In [1]: import numpy as np

In [2]: import numpy.linalg as la

In [3]: np.set_printoptions(precision=2, suppress=True, linewidth=140)

In [4]: mat = np.load("dump.npy")

In [5]: print(mat)
[[0.03 0.05 0.17]
 [0.05 0.07 0.26]
 [0.17 0.26 0.89]]

In [6]: # column 2 is much longer than the rest

In [7]: left, s, VT = la.svd(mat, full_matrices=False)

In [8]: print(np.round(s / s[0], 2) + 0)
[1. 0. 0.]

In [9]: vec = np.array([5, -5, 8])

In [10]: print(mat @ vec)
[1.28 1.92 6.73]

In [11]: print(mat @ mat @ vec)
[1.28 1.92 6.73]

In [12]: print(np.round((vec - mat @ vec) @ (mat @ vec), 2))
0.0

In [13]: print(round(np.trace(mat), 2))
1.0

In [14]: print(np.eye(3) - mat)
[[ 0.97 -0.05 -0.17]
 [-0.05  0.93 -0.26]
 [-0.17 -0.26  0.11]]

In [15]: rng = np.random.default_rng(7)

In [16]: feats = rng.normal(size=(12, 3))

In [17]: feats = 20 * feats / la.norm(feats, axis=1, keepdims=True)

In [18]: print(feats)
[[  0.06  14.74 -13.52]
 [-12.65  -6.46 -14.08]
 [  0.84  18.76  -6.89]
 [-14.31  11.3    8.23]
 [  2.25 -19.86  -0.62]
 [  8.8  -17.    -5.79]
 [-12.91  -8.76 -12.51]
 [ -3.57 -19.24   4.12]
 [  1.24  -1.48 -19.91]
 [-19.5   -1.76   4.1 ]
 [-16.29  -5.09 -10.42]
 [-10.37  13.61 -10.36]]

In [19]: vec = np.array([2, -2, -3])

In [20]: y = feats @ vec

In [21]: print(y)
[ 11.22  29.87 -15.16 -75.89  46.1   68.96  29.22  18.99  65.16 -47.78   8.85 -16.89]

In [22]: print(la.lstsq(feats, y)[0])
[ 2. -2. -3.]

In [23]: y = y + 0.05 * rng.normal(size=12)

In [24]: print(y)
[ 11.21  29.91 -15.19 -75.9   46.11  68.97  29.16  19.    65.22 -47.86   8.89 -16.88]

In [25]: b, *_ = la.lstsq(feats, y)

In [26]: print(round(la.norm(y - feats @ b), 2))
0.12

In [27]: print(np.round(feats.T @ (y - feats @ b), 2) + 0)
[0. 0. 0.]

In [28]: vec = np.array([1, 3, -1])

In [29]: print(np.einsum("ij,j->i", feats, vec))
[ 57.79 -17.94  64.    11.35 -56.71 -36.43 -26.68 -65.42  16.71 -28.86 -21.14  40.8 ]

In [30]: print((feats * vec).sum(axis=1))
[ 57.79 -17.94  64.    11.35 -56.71 -36.43 -26.68 -65.42  16.71 -28.86 -21.14  40.8 ]

In [31]: P = feats @ la.solve(feats.T @ feats, feats.T)

In [32]: print(P @ feats[:, 0])
[  0.06 -12.65   0.84 -14.31   2.25   8.8  -12.91  -3.57   1.24 -19.5  -16.29 -10.37]

In [33]: print(round(float(np.trace(P)), 2))
3.0

In [34]: print(np.diag(P))
[0.24 0.24 0.21 0.31 0.19 0.24 0.24 0.21 0.33 0.34 0.25 0.2 ]

In [35]: print(np.allclose(P @ P, P))
True

In [36]: print(np.round(la.eigvalsh(P), 2) + 0)
[0. 0. 0. 0. 0. 0. 0. 0. 0. 1. 1. 1.]

In [37]: Z = feats[[8, 2]].astype(float)

In [38]: for _ in range(7):
    ...:     labels = la.norm(feats[:, None] - Z, axis=-1).argmin(axis=1)
    ...:     Z = np.array([feats[labels == j].mean(axis=0) for j in range(2)])
    ...: 

In [39]: print(labels)
[1 0 1 1 0 0 0 0 0 1 0 1]

In [40]: print(Z)
[[ -4.73 -11.13  -8.46]
 [ -8.65  11.33  -3.69]]

In [41]: f, v = feats[2], feats[0]

In [42]: print(round(float(f @ v), 2))
369.61

In [43]: p = (f @ v) / (f @ f) * f

In [44]: print(v - p)
[-0.72 -2.6  -7.16]

In [45]: print(np.outer(f, v))
[[   0.05   12.4   -11.38]
 [   1.14  276.41 -253.64]
 [  -0.42 -101.51   93.15]]

In [46]: print(round(float(la.norm(f + v) ** 2 + la.norm(f - v) ** 2), 2))
1600.0

In [47]: print(p)
[ 0.78 17.33 -6.37]

In [48]: M = np.loadtxt("x.csv", delimiter=",")

In [49]: print(M)
[[ 0.  1. -2.  0.]
 [ 0.  0.  0.  1.]
 [ 0.  0.  0. -1.]
 [ 0.  0.  0.  0.]]

In [50]: # triangular, det is the product of the diagonal

In [51]: def softmax(z):
    ...:     e = np.exp(z - z.max(axis=-1, keepdims=True))
    ...:     return e / e.sum(axis=-1, keepdims=True)
    ...: 

In [52]: print(softmax(M[2]))
[0.3  0.3  0.3  0.11]

In [53]: print(softmax(M).sum(axis=1))
[1. 1. 1. 1.]

In [54]: S = M @ M.T / np.sqrt(4)

In [55]: print(softmax(S))
[[0.8  0.07 0.07 0.07]
 [0.24 0.39 0.14 0.24]
 [0.24 0.14 0.39 0.24]
 [0.25 0.25 0.25 0.25]]

In [56]: print(softmax(S + np.triu(np.full(S.shape, -np.inf), 1)))
[[1.   0.   0.   0.  ]
 [0.38 0.62 0.   0.  ]
 [0.31 0.19 0.51 0.  ]
 [0.25 0.25 0.25 0.25]]

In [57]: t3 = np.stack([M, 2 * M, M[::-1]])

In [58]: print(np.einsum("bij,cij->bc", t3, t3))
[[ 7. 14. -2.]
 [14. 28. -4.]
 [-2. -4.  7.]]

In [59]: print(t3.shape)
(3, 4, 4)

In [60]: print(np.allclose(M[:-1].T @ la.lstsq(M[:-1].T, M[-1])[0], M[-1]))
True

In [61]: r = la.matrix_rank(M)

In [62]: print(r)
2

In [63]: N = la.svd(M)[2][r:].T

In [64]: print(N @ N.T)
[[1.  0.  0.  0. ]
 [0.  0.8 0.4 0. ]
 [0.  0.4 0.2 0. ]
 [0.  0.  0.  0. ]]

In [65]: print(la.matrix_rank(M.T @ M), la.matrix_rank(M @ M.T))
2 2

In [66]: print(np.allclose(M @ N, 0))
True

In [67]: print([int(la.matrix_rank(M[:, :j + 1])) for j in range(4)])
[0, 1, 1, 2]

In [68]: print([int(la.matrix_rank(M[:i])) for i in range(1, len(M) + 1)])
[1, 2, 2, 2]

In [69]: print(N.shape)
(4, 2)

In [70]: print(np.round(M @ N, 2) + 0)
[[0. 0.]
 [0. 0.]
 [0. 0.]
 [0. 0.]]

In [71]: print((M + M.T) / 2)
[[ 0.   0.5 -1.   0. ]
 [ 0.5  0.   0.   0.5]
 [-1.   0.   0.  -0.5]
 [ 0.   0.5 -0.5  0. ]]

In [72]: print(np.sort(np.abs(la.eigvals(M))))
[0. 0. 0. 0.]

In [73]: print(np.allclose(M, M.T))
False

In [74]: print(round(np.abs(la.eigvals(M)).max(), 2))
0.0

In [75]: print(M @ M)
[[0. 0. 0. 3.]
 [0. 0. 0. 0.]
 [0. 0. 0. 0.]
 [0. 0. 0. 0.]]

In [76]: J, _ = la.qr(np.array([[0.2, -1.3, 0.8, 1.3],
    ...:     [-0.4, 1.4, 0.0, 0.2],
    ...:     [0.6, -0.6, 0.5, -1.5],
    ...:     [-1.1, 1.5, 0.6, 2.0]]))

In [77]: print(J)
[[-0.15  0.74 -0.42  0.5 ]
 [ 0.3  -0.58 -0.3   0.7 ]
 [-0.45 -0.27 -0.77 -0.37]
 [ 0.83  0.2  -0.38 -0.36]]

In [78]: # orthonormal columns

In [79]: out = la.inv(J)

In [80]: print((np.abs(out) > 1e-9).astype(int))
[[1 1 1 1]
 [1 1 1 1]
 [1 1 1 1]
 [1 1 1 1]]

In [81]: print(round(float(la.det(J) * la.det(out)), 2))
1.0

In [82]: print(la.det(J) * out)
[[ 0.15 -0.3   0.45 -0.83]
 [-0.74  0.58  0.27 -0.2 ]
 [ 0.42  0.3   0.77  0.38]
 [-0.5  -0.7   0.37  0.36]]

In [83]: print(out)
[[-0.15  0.3  -0.45  0.83]
 [ 0.74 -0.58 -0.27  0.2 ]
 [-0.42 -0.3  -0.77 -0.38]
 [ 0.5   0.7  -0.37 -0.36]]

In [84]: print(round(la.slogdet(J)[0], 2))
-1.0

In [85]: K = np.array([[-5, 8, 7, 0], [0, 7, -1, -5], [0, 0, 4, 4], [0, 0, 0, -4]])

In [86]: # triangular: eigenvalues sit on the diagonal

In [87]: out = mat + rng.integers(-2, 3, (3, 1)) @ rng.integers(-2, 3, (1, 3))

In [88]: print(out)
[[-0.97  1.05  0.17]
 [-1.95  2.07  0.26]
 [-0.83  1.26  0.89]]

In [89]: print(out - mat)
[[-1.  1.  0.]
 [-2.  2.  0.]
 [-1.  1.  0.]]

In [90]: left, s, VT = la.svd(out, full_matrices=False)

In [91]: print((s > 1e-8).sum())
2

In [92]: print(left.shape, s.shape, VT.shape)
(3, 3) (3,) (3, 3)

In [93]: print(s.round(2) + 0)
[3.58 0.71 0.  ]

In [94]: print(np.allclose(left * s @ VT, out))
True

In [95]: print(np.abs(left[:, 0]).round(6).argmax())
1

In [96]: theta = np.deg2rad(24)

In [97]: F = np.eye(3)

In [98]: F[np.ix_([2, 0], [2, 0])] = [[np.cos(theta), -np.sin(theta)], [np.sin(theta), np.cos(theta)]]

In [99]: print(F)
[[ 0.91  0.    0.41]
 [ 0.    1.    0.  ]
 [-0.41  0.    0.91]]

In [100]: # orthonormal columns

In [101]: print((F != 0).astype(int))
[[1 0 1]
 [0 1 0]
 [1 0 1]]

In [102]: print(F @ F)
[[ 0.67  0.    0.74]
 [ 0.    1.    0.  ]
 [-0.74  0.    0.67]]

In [103]: print(np.sort(la.eigvals(F).real))
[0.91 0.91 1.  ]

In [104]: O, V = la.qr(F[:, :2])[0], la.qr(F[:, 2:])[0]

In [105]: s = la.svd(O.T @ V, compute_uv=False)

In [106]: print(round(float(la.norm(O @ O.T - V @ V.T, 2)), 2))
1.0

In [107]: print((s > 0.9).sum())
0

In [108]: vec = np.array([-9, -3, 9])

In [109]: y = F @ vec

In [110]: b, lr = np.zeros(3), 1 / la.norm(F, 2) ** 2

In [111]: for i in range(6):
     ...:     b -= lr * F.T @ (F @ b - y)
     ...:     if i % 2 == 0: print(i, round(la.norm(F @ b - y), 2))
     ...: 
0 0.0
2 0.0
4 0.0

In [112]: print(round(float(la.cond(F)), 2))
1.0

In [113]: print(b)
[-9. -3.  9.]

In [114]: print(F[1] @ F[2])
0.0

In [115]: print(round(float(la.norm(F[1] - F[2])), 2))
1.41

In [116]: print(round(float(la.norm(F, "nuc")), 2))
3.0

In [117]: print(round(float(la.norm(F[1], 1)), 2), round(float(la.norm(F[1], np.inf)), 2))
1.0 1.0

In [118]: print(round(la.norm(F, 1), 2), round(la.norm(F, np.inf), 2))
1.32 1.32
